In [1]: import numpy as np

In [2]: np.set_printoptions(suppress=True, linewidth=140)

In [3]: def tidy(a):
   ...:     return np.round(a, 4) + 0
   ...: 

In [4]: J = np.load("case18.npy")

In [5]: print(tidy(J))
[[ -9.9929 -27.9793  -3.9967 -13.9886   9.994 ]
 [ -9.4208 -26.308   -3.7352 -13.0671   9.5057]
 [ -8.2885 -23.0061  -3.2329 -11.2601   8.5131]
 [ -7.6755 -21.2224  -2.9704 -10.2923   7.9597]
 [ -3.2271  -8.427   -1.3352  -3.6269   3.4648]
 [ -0.9252  -2.1254  -0.7298  -0.7773   0.6183]
 [ -0.3867  -0.8147  -0.4935  -0.3086   0.0126]
 [ -0.2554  -0.5249  -0.3803  -0.2112  -0.0666]
 [ -0.0849  -0.1705  -0.1551  -0.0784  -0.063 ]
 [  0.05     0.1002   0.1049   0.0526   0.0574]
 [  0.1557   0.3148   0.3541   0.1823   0.2216]
 [  0.3455   0.7221   0.8577   0.4755   0.611 ]
 [  0.4619   0.9871   1.1781   0.684    0.8751]
 [  0.6626   1.4667   1.7268   1.0756   1.3357]
 [  1.0397   2.4205   2.7147   1.869    2.1631]
 [  1.6076   3.9291   4.0989   3.1203   3.29  ]
 [  1.9364   4.8253   4.8565   3.857    3.8881]
 [  2.5614   6.5565   6.232    5.2667   4.9421]
 [  2.9008   7.5074   6.951    6.0343   5.4779]
 [  5.685   15.4563  12.3956  12.3272   9.2666]
 [  5.8094  15.8151  12.6256  12.6074   9.4179]
 [  7.4553  20.5825  15.5995  16.3076  11.3247]
 [  8.1051  22.4721  16.7429  17.7643  12.0352]
 [  8.1232  22.5249  16.7747  17.805   12.0547]
 [  9.021   25.1412  18.3305  19.8139  13.0032]]

In [6]: Xc = J - J.mean(axis=0)

In [7]: vecs = np.linalg.svd(Xc)[2][:3]

In [8]: other = Xc - Xc @ vecs.T @ vecs

In [9]: print(tidy((Xc @ vecs.T).std(axis=0)))
[19.0235  5.126   0.309 ]

In [10]: print(tidy(np.linalg.norm(other) / np.linalg.norm(Xc)))
0.0

In [11]: mat = np.load("run9.npy")

In [12]: print(mat)
[[  4.  -1.  -4.   2.]
 [  2.   1.  -4.   2.]
 [  9.   3. -13.   6.]
 [  9.   3. -12.   5.]]

In [13]: rng = np.random.default_rng(52)

In [14]: other = mat + rng.integers(-2, 3, (4, 1)) @ rng.integers(-2, 3, (1, 4))

In [15]: print(other)
[[  4.  -1.  -2.  -2.]
 [  2.   1.  -3.   0.]
 [  9.   3. -14.   8.]
 [  9.   3. -12.   5.]]

In [16]: print(np.abs(other - mat).sum(axis=1))
[6. 3. 3. 0.]

In [17]: print(np.linalg.matrix_rank(other - mat, tol=1e-8))
1

In [18]: print(other - mat)
[[ 0.  0.  2. -4.]
 [ 0.  0.  1. -2.]
 [ 0.  0. -1.  2.]
 [ 0.  0.  0.  0.]]

In [19]: print(tidy(np.linalg.svd(other - mat, compute_uv=False)))
[5.4772 0.     0.     0.    ]

In [20]: print(np.linalg.cond(mat) > 100)
True

In [21]: print(np.linalg.matrix_rank(mat, rtol=0.1))
1

In [22]: print(round(np.log10(np.linalg.cond(mat))))
2

In [23]: A = np.loadtxt("m.csv", delimiter=",")

In [24]: print(A)
[[ 5.05 -2.    3.   -9.    7.    7.  ]
 [ 7.   -4.95 -9.   -7.    7.    5.  ]
 [-5.   -8.   -0.95  2.    0.   -1.  ]
 [ 6.    0.   -1.    6.05  4.   -5.  ]
 [-5.   -2.    2.    5.   -4.95 -7.  ]
 [ 5.   -2.    3.   -9.    7.    7.05]]

In [25]: def softmax(z):
    ...:     e = np.exp(z - z.max(axis=-1, keepdims=True))
    ...:     return e / e.sum(axis=-1, keepdims=True)
    ...: 

In [26]: print(tidy(softmax(A[3])))
[0.4566 0.0011 0.0004 0.48   0.0618 0.    ]

In [27]: print(tidy(softmax(A[3] + 2)))
[0.4566 0.0011 0.0004 0.48   0.0618 0.    ]

In [28]: S = A @ A.T / np.sqrt(6)

In [29]: print(tidy(softmax(S)))
[[0.4901 0.     0.     0.     0.     0.5099]
 [0.     1.     0.     0.     0.     0.    ]
 [0.     0.     1.     0.     0.     0.    ]
 [0.     0.     0.     1.     0.     0.    ]
 [0.     0.     0.     0.     1.     0.    ]
 [0.4895 0.     0.     0.     0.     0.5105]]
